In [1]: import numpy as np

In [2]: np.set_printoptions(suppress=True, linewidth=160)

In [3]: def rnd(a):
   ...:     return np.round(a, 2) + 0
   ...: 

In [4]: X = np.load("dump.npy")

In [5]: X
Out[5]: 
array([[-45, -45, -27],
       [-25, -25, -15],
       [-20, -20, -12]])

In [6]: # null space of dimension 2

In [7]: np.linalg.cond(X) > 100
Out[7]: np.True_

In [8]: np.linalg.matrix_rank(X, rtol=0.1)
Out[8]: np.int64(1)

In [9]: rnd(np.linalg.norm(X, 2) / np.linalg.norm(X))
Out[9]: np.float64(1.0)

In [10]: np.argsort(-np.linalg.norm(X, axis=0).round(6), kind="stable")[:3]
Out[10]: array([0, 1, 2])

In [11]: J = np.array([[0.6, 0.9, 0.3, 0.6],
    ...:     [-1.7, 1.4, 0.8, -0.2],
    ...:     [-0.2, -0.7, 0.7, 0.0],
    ...:     [0.8, 1.0, -0.9, 0.8]])

In [12]: J
Out[12]: 
array([[ 0.6,  0.9,  0.3,  0.6],
       [-1.7,  1.4,  0.8, -0.2],
       [-0.2, -0.7,  0.7,  0. ],
       [ 0.8,  1. , -0.9,  0.8]])

In [13]: u = np.array([5, -4, 2, -2])

In [14]: other = J + np.outer(u, np.eye(4)[3])

In [15]: np.linalg.matrix_rank(np.linalg.inv(other) - np.linalg.inv(J), tol=1e-8)
Out[15]: np.int64(1)

In [16]: other
Out[16]: 
array([[ 0.6,  0.9,  0.3,  5.6],
       [-1.7,  1.4,  0.8, -4.2],
       [-0.2, -0.7,  0.7,  2. ],
       [ 0.8,  1. , -0.9, -1.2]])

In [17]: [round(float(x), 2) for x in np.linalg.svd(other, compute_uv=False)[:3]]
Out[17]: [7.5, 2.11, 1.97]

In [18]: round(np.log10(np.linalg.cond(other)))
Out[18]: 2

In [19]: np.linalg.cond(other) > 100
Out[19]: np.False_

In [20]: W0 = np.array([[-0.8, -0.7, 0.0, 0.4],
    ...:     [-0.1, -0.4, 0.3, 0.9],
    ...:     [-0.8, 1.4, 1.0, -0.4]])

In [21]: W0
Out[21]: 
array([[-0.8, -0.7,  0. ,  0.4],
       [-0.1, -0.4,  0.3,  0.9],
       [-0.8,  1.4,  1. , -0.4]])

In [22]: W = np.array([[-2, 2, 0, -2], [1, -1, 1, 0], [-2, 2, 0, 1], [-2, -1, 2, 1]])

In [23]: coef = np.array([2, 0, 5, 0])

In [24]: H = np.maximum(W0 @ W + coef, 0)

In [25]: H
Out[25]: 
array([[2.1, 0. , 5.1, 2. ],
       [0. , 0. , 6.4, 1.4],
       [3.8, 0. , 5.6, 2.2]])

In [26]: W2 = np.array([[2, 5, 5], [0, 1, 2], [2, 9, 7], [2, 8, 7]])

In [27]: rnd(H @ W2)
Out[27]: 
array([[18.4, 72.4, 60.2],
       [15.6, 68.8, 54.6],
       [23.2, 87. , 73.6]])

In [28]: vec = np.array([4, 4, -9, -5])

In [29]: np.sign((W0 @ vec).round(6))
Out[29]: array([-1., -1., -1.])

In [30]: W0 @ np.eye(4)[1]
Out[30]: array([-0.7, -0.4,  1.4])

In [31]: (W0 @ vec).argmax()
Out[31]: np.int64(2)

In [32]: np.linalg.norm(W0 @ vec) <= np.linalg.norm(W0, 2) * np.linalg.norm(vec) + 1e-9
Out[32]: np.True_

In [33]: rnd((W0 * vec).sum(axis=1))
Out[33]: array([-8. , -9.2, -4.6])

In [34]: u = np.array([-2, 3])

In [35]: rnd(np.cross(W0[1, :3], W0[2, :3]))
Out[35]: array([-0.82, -0.14, -0.46])

In [36]: rnd(np.convolve(W0[1], u))
Out[36]: array([ 0.2,  0.5, -1.8, -0.9,  2.7])

In [37]: np.polyval(u, W0[1])
Out[37]: array([3.2, 3.8, 2.4, 1.2])

In [38]: rnd(np.array([np.convolve(row, u, "same") for row in W0]))
Out[38]: 
array([[ 1.6, -1. , -2.1, -0.8],
       [ 0.2,  0.5, -1.8, -0.9],
       [ 1.6, -5.2,  2.2,  3.8]])

In [39]: feats = np.load("mat.npy")

In [40]: feats
Out[40]: 
array([[1.1, 2. , 1. , 2. ],
       [1. , 0.1, 2. , 2. ],
       [0. , 1. , 0.1, 0. ],
       [1. , 2. , 1. , 2.1]])

In [41]: O, vecs = np.linalg.qr(feats[:, :2])[0], np.linalg.qr(feats[:, 2:])[0]

In [42]: sig = np.linalg.svd(O.T @ vecs, compute_uv=False)

In [43]: (sig > 0.9).sum()
Out[43]: np.int64(1)

In [44]: rnd(feats @ feats)
Out[44]: 
array([[ 5.21,  7.4 ,  7.2 , 10.4 ],
       [ 3.2 ,  8.01,  3.4 ,  6.4 ],
       [ 1.  ,  0.2 ,  2.01,  2.  ],
       [ 5.2 ,  7.4 ,  7.2 , 10.41]])

In [45]: rnd(np.abs(np.linalg.eigvals(feats)).max())
Out[45]: np.float64(4.7)

In [46]: rnd(np.sort(np.abs(np.linalg.eigvals(feats))))
Out[46]: array([0.1 , 0.44, 1.84, 4.7 ])

In [47]: rnd(np.trace(feats))
Out[47]: np.float64(3.4)

In [48]: rnd(np.linalg.det(feats))
Out[48]: np.float64(-0.38)

In [49]: np.allclose(feats, feats.T)
Out[49]: False

In [50]: feats.inv()
AttributeError: 'numpy.ndarray' object has no attribute 'inv'


In [51]: (feats - feats.T) / 2
Out[51]: 
array([[ 0. ,  0.5,  0.5,  0.5],
       [-0.5,  0. ,  0.5,  0. ],
       [-0.5, -0.5,  0. , -0.5],
       [-0.5,  0. ,  0.5,  0. ]])

In [52]: (feats + feats.T) / 2
Out[52]: 
array([[1.1, 1.5, 0.5, 1.5],
       [1.5, 0.1, 1.5, 2. ],
       [0.5, 1.5, 0.1, 0.5],
       [1.5, 2. , 0.5, 2.1]])

In [53]: arr = np.loadtxt("out16.csv", delimiter=",")

In [54]: arr
Out[54]: 
array([[ 0.,  0., -2.,  2.],
       [ 0.,  0., -1., -2.],
       [-2., -1.,  0.,  0.],
       [ 2., -2.,  0.,  0.]])

In [55]: # symmetric, so the eigenvalues are real

In [56]: rnd(np.linalg.eigvalsh(arr).min())
Out[56]: np.float64(-3.0)

In [57]: np.linalg.cholesky(arr)
LinAlgError: Matrix is not positive definite


In [58]: rng = np.random.default_rng(2650)

In [59]: lab = rng.permutation(4)

In [60]: lab
Out[60]: array([1, 3, 0, 2])

In [61]: other = arr[lab][:, lab]

In [62]: np.diag(other)
Out[62]: array([0., 0., 0., 0.])

In [63]: other
Out[63]: 
array([[ 0., -2.,  0., -1.],
       [-2.,  0.,  2.,  0.],
       [ 0.,  2.,  0., -2.],
       [-1.,  0., -2.,  0.]])

In [64]: np.trace(other)
Out[64]: np.float64(0.0)

In [65]: rnd(np.sort(np.abs(np.linalg.eigvals(other))))
Out[65]: array([2., 2., 3., 3.])

In [66]: vec = np.array([-1, -1, 0, -1])

In [67]: target = arr @ vec

In [68]: target
Out[68]: array([-2.,  2.,  3.,  0.])

In [69]: rnd(np.linalg.solve(arr, 2 * target))
Out[69]: array([-2., -2.,  0., -2.])

In [70]: rnd(np.linalg.solve(arr.T, arr[1]))
Out[70]: array([0., 1., 0., 0.])

In [71]: rnd(np.linalg.solve(arr, target))
Out[71]: array([-1., -1.,  0., -1.])

In [72]: arr.ravel(order="F")
Out[72]: array([ 0.,  0., -2.,  2.,  0.,  0., -1., -2., -2., -1.,  0.,  0.,  2., -2.,  0.,  0.])

In [73]: arr.reshape(-1, 2)
Out[73]: 
array([[ 0.,  0.],
       [-2.,  2.],
       [ 0.,  0.],
       [-1., -2.],
       [-2., -1.],
       [ 0.,  0.],
       [ 2., -2.],
       [ 0.,  0.]])

In [74]: T = arr.reshape(4, 2, -1)

In [75]: np.einsum("ihd,jhd->hij", T, T).shape
Out[75]: (2, 4, 4)

In [76]: np.swapaxes(T, 1, 2)[1]
Out[76]: 
array([[ 0., -1.],
       [ 0., -2.]])

In [77]: O, vecs = np.linalg.qr(arr[:, :1])[0], np.linalg.qr(arr[:, 1:])[0]

In [78]: sig = np.linalg.svd(O.T @ vecs, compute_uv=False)

In [79]: (sig > 0.9).sum()
Out[79]: np.int64(0)

In [80]: rnd(sig)
Out[80]: array([0.32])

In [81]: other = np.array([[-1], [1], [-2], [2]])

In [82]: W2 = np.array([[1, 0, -2]])

In [83]: F = other @ W2 + 0.3 * rng.normal(size=(4, 3))

In [84]: rnd(F)
Out[84]: 
array([[-0.67,  0.04,  2.11],
       [ 0.69,  0.26, -1.57],
       [-2.02, -0.38,  4.09],
       [ 1.53, -0.52, -3.96]])

In [85]: lab = rng.permutation(3)

In [86]: other = F[:, lab] * rng.choice([-1, 1], 3)

In [87]: rnd(other)
Out[87]: 
array([[-2.11,  0.04,  0.67],
       [ 1.57,  0.26, -0.69],
       [-4.09, -0.38,  2.02],
       [ 3.96, -0.52, -1.53]])

In [88]: Uu, _, vt = np.linalg.svd(F.T @ other)

In [89]: rnd(np.linalg.lstsq(F, other)[0])
Out[89]: 
array([[ 0.,  0., -1.],
       [ 0.,  1.,  0.],
       [-1.,  0.,  0.]])

In [90]: lab
Out[90]: array([2, 1, 0])

In [91]: W = np.array([[3, 3, 1, 3, 2], [1, 3, 0, 3, 1], [3, 2, 2, 1, 3]])

In [92]: coef = np.array([0, 0, -1, 2, 0])

In [93]: H = np.maximum(other @ W + coef, 0)

In [94]: (H > 0).astype(int)
Out[94]: 
array([[0, 0, 0, 0, 0],
       [1, 1, 0, 1, 1],
       [0, 0, 0, 0, 0],
       [1, 1, 0, 1, 1]])

In [95]: (H > 0).mean(axis=0)
Out[95]: array([0.5, 0.5, 0. , 0.5, 0.5])

In [96]: W2 = np.array([[2, 1], [-1, -1], [1, -1], [-2, 1], [2, 2]])

In [97]: rnd(H @ W2)
Out[97]: 
array([[ 0.  ,  0.  ],
       [-9.27,  8.25],
       [ 0.  ,  0.  ],
       [-9.7 , 15.85]])

In [98]: mat = np.array([[-2, 1], [0, 1]])

In [99]: mat
Out[99]: 
array([[-2,  1],
       [ 0,  1]])

In [100]: # triangular: eigenvalues sit on the diagonal

In [101]: evals, vecs = np.linalg.eig(mat)

In [102]: rnd(np.sort(np.linalg.eigvals(np.linalg.inv(mat))))
Out[102]: array([-0.5,  1. ])

In [103]: evals
Out[103]: array([-2.,  1.])

In [104]: rnd(np.sort(np.linalg.eigvals(mat @ mat)))
Out[104]: array([1., 4.])

In [105]: np.prod(evals)
Out[105]: np.float64(-2.0)

In [106]: Uu, sig, vt = np.linalg.svd(mat, full_matrices=False)

In [107]: Uu.shape, sig.shape, vt.shape
Out[107]: ((2, 2), (2,), (2, 2))

In [108]: np.allclose(Uu * sig @ vt, mat)
Out[108]: True

In [109]: rnd(np.cumsum(sig ** 2) / np.sum(sig ** 2))
Out[109]: array([0.87, 1.  ])

In [110]: np.abs(Uu[:, 0]).round(6).argmax()
Out[110]: np.int64(0)

In [111]: (sig > 1e-8).sum()
Out[111]: np.int64(2)

In [112]: E = np.loadtxt("data.csv", delimiter=",")

In [113]: E
Out[113]: 
array([[ 1.3,  0.6, -1. ],
       [-1.1,  0. ,  6. ],
       [-0.3, -0.8, 14. ]])

In [114]: # column 2 dominates

In [115]: W = np.array([[0, 7, 7, 3], [1, 6, 0, 5], [3, 7, 4, 7]])

In [116]: coef = np.array([1, -2, -2, 2])

In [117]: H = np.maximum(E @ W + coef, 0)

In [118]: np.linalg.matrix_rank(H)
Out[118]: np.int64(3)

In [119]: rnd((H > 0).mean(axis=0))
Out[119]: array([0.67, 1.  , 1.  , 1.  ])

In [120]: W2 = np.array([[-6, -4], [-5, -4], [-9, 8], [-1, -1]])

In [121]: rnd(H @ W2)
Out[121]: 
array([[  -48.3,     8.1],
       [ -444.9,  -131.5],
       [-1260.9,  -205.1]])

In [122]: other = np.linalg.inv(E)

In [123]: rnd(E @ other)
Out[123]: 
array([[1., 0., 0.],
       [0., 1., 0.],
       [0., 0., 1.]])

In [124]: rnd(np.linalg.cond(E))
Out[124]: np.float64(27.03)

In [125]: np.allclose(other, E.T)
Out[125]: False

In [126]: rnd(np.linalg.det(E) * other)
Out[126]: 
array([[ 4.8 , -7.6 ,  3.6 ],
       [13.6 , 17.9 , -6.7 ],
       [ 0.88,  0.86,  0.66]])

In [127]: evals, vecs = np.linalg.eig(feats)

In [128]: rnd(np.prod(evals))
Out[128]: np.float64(-0.38)

In [129]: rnd(np.sort(np.linalg.eigvals(feats @ feats)))
Out[129]: array([ 0.01,  0.19,  3.37, 22.07])

In [130]: rnd(np.linalg.norm(feats, "nuc"))
Out[130]: np.float64(7.56)

In [131]: rnd(np.linalg.norm(feats[1], 1)), rnd(np.linalg.norm(feats[1], np.inf))
Out[131]: (np.float64(5.1), np.float64(2.0))

In [132]: rnd(np.linalg.norm(feats, axis=1))
Out[132]: array([3.2 , 3.  , 1.  , 3.23])

In [133]: rnd(np.linalg.norm(feats, 2))
Out[133]: np.float64(5.2)
